In [1]: import numpy as np

In [2]: np.set_printoptions(precision=2, suppress=True, linewidth=200)

In [3]: def tidy(a):
   ...:     return np.round(a, 2) + 0
   ...: 

In [4]: A2 = np.array([[2, 3],
   ...:     [-3, -3],
   ...:     [2, -3],
   ...:     [-3, -2],
   ...:     [1, 1],
   ...:     [-1, 3],
   ...:     [2, 3],
   ...:     [1, 0],
   ...:     [1, 0],
   ...:     [1, -3]])

In [5]: W2 = np.array([[-6, 1, 2, -6, 9, 3, 3, 5, 8, -1, 5, 9],
   ...:     [-4, -1, -7, 1, -5, -9, -3, -6, 5, 9, -7, 0]])

In [6]: feats = A2 @ W2

In [7]: feats
Out[7]: 
array([[-24,  -1, -17,  -9,   3, -21,  -3,  -8,  31,  25, -11,  18],
       [ 30,   0,  15,  15, -12,  18,   0,   3, -39, -24,   6, -27],
       [  0,   5,  25, -15,  33,  33,  15,  28,   1, -29,  31,  18],
       [ 26,  -1,   8,  16, -17,   9,  -3,  -3, -34, -15,  -1, -27],
       [-10,   0,  -5,  -5,   4,  -6,   0,  -1,  13,   8,  -2,   9],
       [ -6,  -4, -23,   9, -24, -30, -12, -23,   7,  28, -26,  -9],
       [-24,  -1, -17,  -9,   3, -21,  -3,  -8,  31,  25, -11,  18],
       [ -6,   1,   2,  -6,   9,   3,   3,   5,   8,  -1,   5,   9],
       [ -6,   1,   2,  -6,   9,   3,   3,   5,   8,  -1,   5,   9],
       [  6,   4,  23,  -9,  24,  30,  12,  23,  -7, -28,  26,   9]])

In [8]: # null space of dimension 10

In [9]: A2 = feats / np.sqrt((feats ** 2).mean(axis=1, keepdims=True))

In [10]: np.linalg.matrix_rank(A2) == np.linalg.matrix_rank(feats)
Out[10]: np.True_

In [11]: tidy(np.linalg.norm(A2, axis=1))
Out[11]: array([3.46, 3.46, 3.46, 3.46, 3.46, 3.46, 3.46, 3.46, 3.46, 3.46])

In [12]: T = np.stack([feats, 2 * feats, feats[::-1]])

In [13]: (T @ feats.T).shape
Out[13]: (3, 10, 10)

In [14]: np.einsum("bij,cij->bc", T, T)
Out[14]: 
array([[ 31443,  62886,  -8936],
       [ 62886, 125772, -17872],
       [ -8936, -17872,  31443]])

In [15]: J = np.load("dump.npy")

In [16]: tidy(J)
Out[16]: 
array([[-0.81,  0.4 ,  0.37, -0.23,  0.49, -0.06, -0.25, -0.49,  1.24],
       [ 0.4 ,  0.37,  0.41,  0.78,  1.11, -0.05, -0.04,  0.13, -0.4 ],
       [ 0.37,  0.41,  0.22, -0.61, -0.39,  0.27, -0.23, -0.18, -0.02],
       [-0.23,  0.78, -0.61,  0.36, -0.13,  0.51,  0.59, -0.86, -0.5 ],
       [ 0.49,  1.11, -0.39, -0.13, -0.47, -1.07,  0.62,  0.03,  0.27],
       [-0.06, -0.05,  0.27,  0.51, -1.07, -0.35, -0.66,  0.55, -0.37],
       [-0.25, -0.04, -0.23,  0.59,  0.62, -0.66, -0.01, -0.07, -0.6 ],
       [-0.49,  0.13, -0.18, -0.86,  0.03,  0.55, -0.07, -0.18, -1.01],
       [ 1.24, -0.4 , -0.02, -0.5 ,  0.27, -0.37, -0.6 , -1.01, -0.11]])

In [17]: # equal to its transpose

In [18]: [round(float(np.linalg.det(J[:i, :i])), 2) + 0 for i in range(1, 10)]
Out[18]: [-0.81, -0.46, 0.11, 0.88, 0.04, -3.01, 1.39, 1.01, 0.0]

In [19]: np.all(np.linalg.eigvalsh(J) > 0)
Out[19]: np.False_

In [20]: def softmax(z):
    ...:     e = np.exp(z - z.max(axis=-1, keepdims=True))
    ...:     return e / e.sum(axis=-1, keepdims=True)
    ...: 

In [21]: tidy(softmax(J[1]))
Out[21]: array([0.11, 0.11, 0.11, 0.16, 0.23, 0.07, 0.07, 0.08, 0.05])

In [22]: tidy(softmax(J[1] + -2))
Out[22]: array([0.11, 0.11, 0.11, 0.16, 0.23, 0.07, 0.07, 0.08, 0.05])

In [23]: S = J @ J.T / np.sqrt(9)

In [24]: tidy(softmax(S)[1] @ J)
Out[24]: array([ 0.11,  0.29,  0.02,  0.13,  0.24, -0.16, -0.06, -0.2 , -0.22])

In [25]: softmax(S).round(6).argmax(axis=1)
Out[25]: array([0, 1, 2, 3, 4, 5, 6, 7, 8])

In [26]: ev, vecs = np.linalg.eigh(J)

In [27]: tidy(np.linalg.svd(J, compute_uv=False))
Out[27]: array([2., 2., 2., 2., 2., 1., 1., 1., 0.])

In [28]: tidy(ev.sum()), tidy(np.trace(J))
Out[28]: (np.float64(-1.0), np.float64(-1.0))

In [29]: tidy(vecs @ np.diag(ev) @ vecs.T)
Out[29]: 
array([[-0.81,  0.4 ,  0.37, -0.23,  0.49, -0.06, -0.25, -0.49,  1.24],
       [ 0.4 ,  0.37,  0.41,  0.78,  1.11, -0.05, -0.04,  0.13, -0.4 ],
       [ 0.37,  0.41,  0.22, -0.61, -0.39,  0.27, -0.23, -0.18, -0.02],
       [-0.23,  0.78, -0.61,  0.36, -0.13,  0.51,  0.59, -0.86, -0.5 ],
       [ 0.49,  1.11, -0.39, -0.13, -0.47, -1.07,  0.62,  0.03,  0.27],
       [-0.06, -0.05,  0.27,  0.51, -1.07, -0.35, -0.66,  0.55, -0.37],
       [-0.25, -0.04, -0.23,  0.59,  0.62, -0.66, -0.01, -0.07, -0.6 ],
       [-0.49,  0.13, -0.18, -0.86,  0.03,  0.55, -0.07, -0.18, -1.01],
       [ 1.24, -0.4 , -0.02, -0.5 ,  0.27, -0.37, -0.6 , -1.01, -0.11]])

In [30]: tidy(ev)
Out[30]: array([-2., -2., -2., -1.,  0.,  1.,  1.,  2.,  2.])

In [31]: tidy(vecs.T @ J @ vecs)
Out[31]: 
array([[-2.,  0.,  0.,  0.,  0.,  0.,  0.,  0.,  0.],
       [ 0., -2.,  0.,  0.,  0.,  0.,  0.,  0.,  0.],
       [ 0.,  0., -2.,  0.,  0.,  0.,  0.,  0.,  0.],
       [ 0.,  0.,  0., -1.,  0.,  0.,  0.,  0.,  0.],
       [ 0.,  0.,  0.,  0.,  0.,  0.,  0.,  0.,  0.],
       [ 0.,  0.,  0.,  0.,  0.,  1.,  0.,  0.,  0.],
       [ 0.,  0.,  0.,  0.,  0.,  0.,  1.,  0.,  0.],
       [ 0.,  0.,  0.,  0.,  0.,  0.,  0.,  2.,  0.],
       [ 0.,  0.,  0.,  0.,  0.,  0.,  0.,  0.,  2.]])

In [32]: left, sigma, Vt = np.linalg.svd(J)

In [33]: vecs = Vt[:(sigma > 1e-8).sum()]

In [34]: rng = np.random.default_rng(41096)

In [35]: x0 = J[6] + -2 * J[3] + rng.integers(2) * np.eye(9)[7]

In [36]: tidy(x0)
Out[36]: array([ 0.22, -1.6 ,  1.  , -0.13,  0.88, -1.68, -1.2 ,  1.66,  0.39])

In [37]: tidy(np.diag(vecs.T @ vecs))
Out[37]: array([0.99, 0.96, 0.5 , 1.  , 0.97, 0.96, 0.74, 0.91, 0.97])

In [38]: tidy(np.linalg.norm(x0 - vecs.T @ vecs @ x0))
Out[38]: np.float64(0.0)

In [39]: tidy(vecs.T @ vecs)
Out[39]: 
array([[ 0.99, -0.02,  0.07,  0.  , -0.02, -0.02,  0.05, -0.03, -0.02],
       [-0.02,  0.96,  0.14,  0.  , -0.03, -0.04,  0.1 , -0.06, -0.04],
       [ 0.07,  0.14,  0.5 ,  0.01,  0.12,  0.14, -0.36,  0.21,  0.13],
       [ 0.  ,  0.  ,  0.01,  1.  ,  0.  ,  0.  ,  0.01, -0.01,  0.  ],
       [-0.02, -0.03,  0.12,  0.  ,  0.97, -0.03,  0.08, -0.05, -0.03],
       [-0.02, -0.04,  0.14,  0.  , -0.03,  0.96,  0.1 , -0.06, -0.03],
       [ 0.05,  0.1 , -0.36,  0.01,  0.08,  0.1 ,  0.74,  0.15,  0.09],
       [-0.03, -0.06,  0.21, -0.01, -0.05, -0.06,  0.15,  0.91, -0.05],
       [-0.02, -0.04,  0.13,  0.  , -0.03, -0.03,  0.09, -0.05,  0.97]])

In [40]: A2 = J / np.linalg.norm(J, axis=1, keepdims=True)

In [41]: gram = A2 @ A2.T

In [42]: tidy(np.linalg.norm(A2, axis=1))
Out[42]: array([1., 1., 1., 1., 1., 1., 1., 1., 1.])

In [43]: (np.abs(gram) > 0.9).astype(int)
Out[43]: 
array([[1, 0, 0, 0, 0, 0, 0, 0, 0],
       [0, 1, 0, 0, 0, 0, 0, 0, 0],
       [0, 0, 1, 0, 0, 0, 0, 0, 0],
       [0, 0, 0, 1, 0, 0, 0, 0, 0],
       [0, 0, 0, 0, 1, 0, 0, 0, 0],
       [0, 0, 0, 0, 0, 1, 0, 0, 0],
       [0, 0, 0, 0, 0, 0, 1, 0, 0],
       [0, 0, 0, 0, 0, 0, 0, 1, 0],
       [0, 0, 0, 0, 0, 0, 0, 0, 1]])

In [44]: tidy(np.degrees(np.arccos(np.clip(gram[6, 7], -1, 1))))
Out[44]: np.float64(92.26)

In [45]: np.argwhere(np.triu(np.abs(gram) > 0.95, 1))
Out[45]: array([], shape=(0, 2), dtype=int64)

In [46]: X = np.maximum(np.array([[9, 9],
    ...:     [-7, 1],
    ...:     [-2, 3],
    ...:     [-6, 7],
    ...:     [-2, 9],
    ...:     [5, -4],
    ...:     [-3, -3],
    ...:     [-9, -8],
    ...:     [-8, -5],
    ...:     [6, 3],
    ...:     [-2, -1],
    ...:     [-6, 3],
    ...:     [9, 2],
    ...:     [9, -5],
    ...:     [-7, -3],
    ...:     [-9, 6],
    ...:     [-6, -8],
    ...:     [6, 2],
    ...:     [8, 5],
    ...:     [-8, -3],
    ...:     [-7, 0]]) @ np.array([[6, 3, 0], [6, 2, 9]]) + np.array([7, 3, 7]), 0)

In [47]: X
Out[47]: 
array([[115,  48,  88],
       [  0,   0,  16],
       [ 13,   3,  34],
       [ 13,   0,  70],
       [ 49,  15,  88],
       [ 13,  10,   0],
       [  0,   0,   0],
       [  0,   0,   0],
       [  0,   0,   0],
       [ 61,  27,  34],
       [  0,   0,   0],
       [  0,   0,  34],
       [ 73,  34,  25],
       [ 31,  20,   0],
       [  0,   0,   0],
       [  0,   0,  61],
       [  0,   0,   0],
       [ 55,  25,  25],
       [ 85,  37,  52],
       [  0,   0,   0],
       [  0,   0,   7]])

In [48]: # row 7 repeats row 6

In [49]: q, r_ = np.linalg.qr(X)

In [50]: tidy(q @ r_)
Out[50]: 
array([[115.,  48.,  88.],
       [  0.,   0.,  16.],
       [ 13.,   3.,  34.],
       [ 13.,   0.,  70.],
       [ 49.,  15.,  88.],
       [ 13.,  10.,   0.],
       [  0.,   0.,   0.],
       [  0.,   0.,   0.],
       [  0.,   0.,   0.],
       [ 61.,  27.,  34.],
       [  0.,   0.,   0.],
       [  0.,   0.,  34.],
       [ 73.,  34.,  25.],
       [ 31.,  20.,   0.],
       [  0.,   0.,   0.],
       [  0.,   0.,  61.],
       [  0.,   0.,   0.],
       [ 55.,  25.,  25.],
       [ 85.,  37.,  52.],
       [  0.,   0.,   0.],
       [  0.,   0.,   7.]])

In [51]: tidy(np.trace(q @ q.T))
Out[51]: np.float64(3.0)

In [52]: z = X[:, 2] > np.median(X[:, 2])

In [53]: f = X[z].mean(axis=0) - X[~z].mean(axis=0)

In [54]: tidy(f)
Out[54]: array([42.4 , 16.17, 49.01])

In [55]: z.astype(int)
Out[55]: array([1, 0, 1, 1, 1, 0, 0, 0, 0, 1, 0, 1, 1, 0, 0, 1, 0, 1, 1, 0, 0])

In [56]: ((X - X.mean(axis=0)) @ f > 0).astype(int)
Out[56]: array([1, 0, 0, 1, 1, 0, 0, 0, 0, 1, 0, 0, 1, 0, 0, 1, 0, 1, 1, 0, 0])

In [57]: np.argsort(-np.abs(f).round(6), kind="stable")
Out[57]: array([2, 0, 1])

In [58]: W2 = X[[2, 11]].astype(float)

In [59]: for _ in range(7):
    ...:     z = np.linalg.norm(X[:, None] - W2, axis=-1).argmin(axis=1)
    ...:     W2 = np.array([X[z == j].mean(axis=0) for j in range(2)])
    ...: 

In [60]: z
Out[60]: array([0, 1, 1, 1, 0, 1, 1, 1, 1, 0, 1, 1, 0, 1, 1, 1, 1, 0, 0, 1, 1])

In [61]: tidy(W2)
Out[61]: 
array([[73.  , 31.  , 52.  ],
       [ 4.67,  2.2 , 14.8 ]])

In [62]: np.bincount(z)
Out[62]: array([ 6, 15])

In [63]: data = np.loadtxt("mat.csv", delimiter=",")

In [64]: data
Out[64]: 
array([[-3.02, -2.05,  1.78,  0.76,  0.38,  1.87,  1.02, -2.18,  0.83],
       [-2.85, -2.47,  1.89,  0.85,  0.31,  2.15,  1.16, -1.5 ,  1.45],
       [-2.46, -2.14,  1.82,  1.34, -0.01,  2.27,  1.37, -1.72,  0.81],
       [-3.09, -1.65,  1.87,  1.51,  0.36,  1.92,  1.1 , -2.07,  0.93],
       [-2.48, -2.03,  2.55,  0.82,  0.16,  1.89,  0.87, -2.02,  0.75],
       [-3.06, -2.12,  2.14,  0.8 ,  0.18,  1.92,  0.53, -2.1 ,  0.92],
       [-3.18, -1.68,  1.98,  1.44, -0.4 ,  2.04,  1.12, -1.88,  0.36],
       [-3.07, -2.22,  1.87,  0.84, -0.42,  1.9 ,  1.12, -2.32,  0.51],
       [-3.05, -2.41,  2.72,  0.83,  0.06,  1.48,  1.21, -2.2 ,  0.94],
       [-3.08, -2.01,  2.25,  0.88, -0.29,  2.11,  0.8 , -1.4 ,  1.3 ],
       [-0.15,  0.67,  0.  , -2.33, -0.56, -3.36,  1.25, -2.94,  1.  ],
       [-0.27,  0.79,  0.33, -2.07, -1.  , -3.03,  1.01, -2.68,  1.12],
       [ 0.34,  1.05, -0.38, -2.19, -0.9 , -2.57,  1.1 , -2.97,  1.25],
       [ 0.42,  1.65,  0.33, -2.22, -1.05, -3.  ,  1.05, -3.29,  0.73],
       [-0.09,  1.72,  0.25, -1.88, -0.93, -3.23,  1.76, -2.95,  1.7 ],
       [ 0.07,  0.5 , -0.19, -2.35, -0.83, -2.83,  1.16, -3.4 ,  0.81],
       [-0.44,  0.68, -0.53, -2.11, -0.73, -2.79,  1.06, -3.4 ,  1.33],
       [-0.53,  1.03,  0.14, -1.84, -1.14, -3.43,  1.04, -2.41,  1.05],
       [-0.43,  1.06,  0.02, -2.2 , -1.08, -2.99,  0.95, -3.56,  0.4 ],
       [ 0.05,  1.33,  0.19, -2.02, -1.16, -2.9 ,  1.21, -2.8 ,  0.63]])

In [65]: z = data[:, 6] > np.median(data[:, 6])

In [66]: f = data[z].mean(axis=0) - data[~z].mean(axis=0)

In [67]: ((data - data.mean(axis=0)) @ f > 0).astype(int)
Out[67]: array([1, 1, 1, 1, 1, 1, 1, 1, 1, 1, 0, 0, 0, 0, 0, 0, 0, 0, 0, 0])

In [68]: tidy(f)
Out[68]: array([-0.21, -0.42,  0.22,  0.35,  0.03,  0.46,  0.3 ,  0.14, -0.05])

In [69]: z.astype(int)
Out[69]: array([0, 1, 1, 0, 0, 0, 1, 1, 1, 0, 1, 0, 0, 0, 1, 1, 0, 0, 0, 1])

In [70]: np.argsort(-np.abs(f).round(6), kind="stable")
Out[70]: array([5, 1, 3, 6, 2, 0, 7, 8, 4])

In [71]: Ac = data - data.mean(axis=0)

In [72]: left, sigma, Vt = np.linalg.svd(Ac, full_matrices=False)

In [73]: np.searchsorted(np.cumsum(sigma ** 2) / (sigma ** 2).sum(), 0.9) + 1
Out[73]: np.int64(1)

In [74]: (np.sign(left[:, 0]) == np.sign(left[0, 0])).astype(int)
Out[74]: array([1, 1, 1, 1, 1, 1, 1, 1, 1, 1, 0, 0, 0, 0, 0, 0, 0, 0, 0, 0])

In [75]: tidy((sigma ** 2).sum() ** 2 / (sigma ** 4).sum())
Out[75]: np.float64(1.09)

In [76]: tidy(sigma ** 2 / (sigma ** 2).sum())
Out[76]: array([0.96, 0.01, 0.01, 0.01, 0.01, 0.  , 0.  , 0.  , 0.  ])
